$ python -q
>>> import numpy as np
>>> import numpy.linalg as la
>>> np.set_printoptions(precision=4, suppress=True, linewidth=120, legacy="1.25")
>>> J = np.load("dump.npy")
>>> J
array([[-3, -1, -3,  5,  1,  3, -1,  1,  5,  3],
       [-1, -3, -1, -3,  5,  1,  3, -1,  1,  5],
       [-3, -1, -3, -1, -3,  5,  1,  3, -1,  1],
       [ 5, -3, -1, -3, -1, -3,  5,  1,  3, -1],
       [ 1,  5, -3, -1, -3, -1, -3,  5,  1,  3],
       [ 3,  1,  5, -3, -1, -3, -1, -3,  5,  1],
       [-1,  3,  1,  5, -3, -1, -3, -1, -3,  5],
       [ 1, -1,  3,  1,  5, -3, -1, -3, -1, -3],
       [ 5,  1, -1,  3,  1,  5, -3, -1, -3, -1],
       [ 3,  5,  1, -1,  3,  1,  5, -3, -1, -3]])
>>> round(np.log10(la.cond(J)))
2
>>> la.cond(J) > 100
False
>>> np.abs(la.svd(J)[2][-1])
array([0.076 , 0.0228, 0.6553, 0.1977, 0.1589, 0.1589, 0.1977, 0.6553, 0.0228, 0.076 ])
>>> rng = np.random.default_rng(755296)
>>> idx = rng.permutation(10)
>>> idx
array([5, 1, 9, 2, 0, 3, 4, 8, 6, 7])
>>> M2 = J[idx][:, idx]
>>> np.sort(np.abs(la.eigvals(M2)))
array([ 0.3227,  5.1496,  5.3379,  6.    ,  7.1063,  7.7335, 10.1627, 11.2058, 12.4377, 15.8439])
>>> M2
array([[-3,  1,  1,  5,  3, -3, -1,  5, -1, -3],
       [ 1, -3,  5, -1, -1, -3,  5,  1,  3, -1],
       [ 1,  5, -3,  1,  3, -1,  3, -1,  5, -3],
       [ 5, -1,  1, -3, -3, -1, -3, -1,  1,  3],
       [ 3, -1,  3, -3, -3,  5,  1,  5, -1,  1],
       [-3, -3, -1, -1,  5, -3, -1,  3,  5,  1],
       [-1,  5,  3, -3,  1, -1, -3,  1, -3,  5],
       [ 5,  1, -1, -1,  5,  3,  1, -3, -3, -1],
       [-1,  3,  5,  1, -1,  5, -3, -3, -3, -1],
       [-3, -1, -3,  3,  1,  1,  5, -1, -1, -3]])
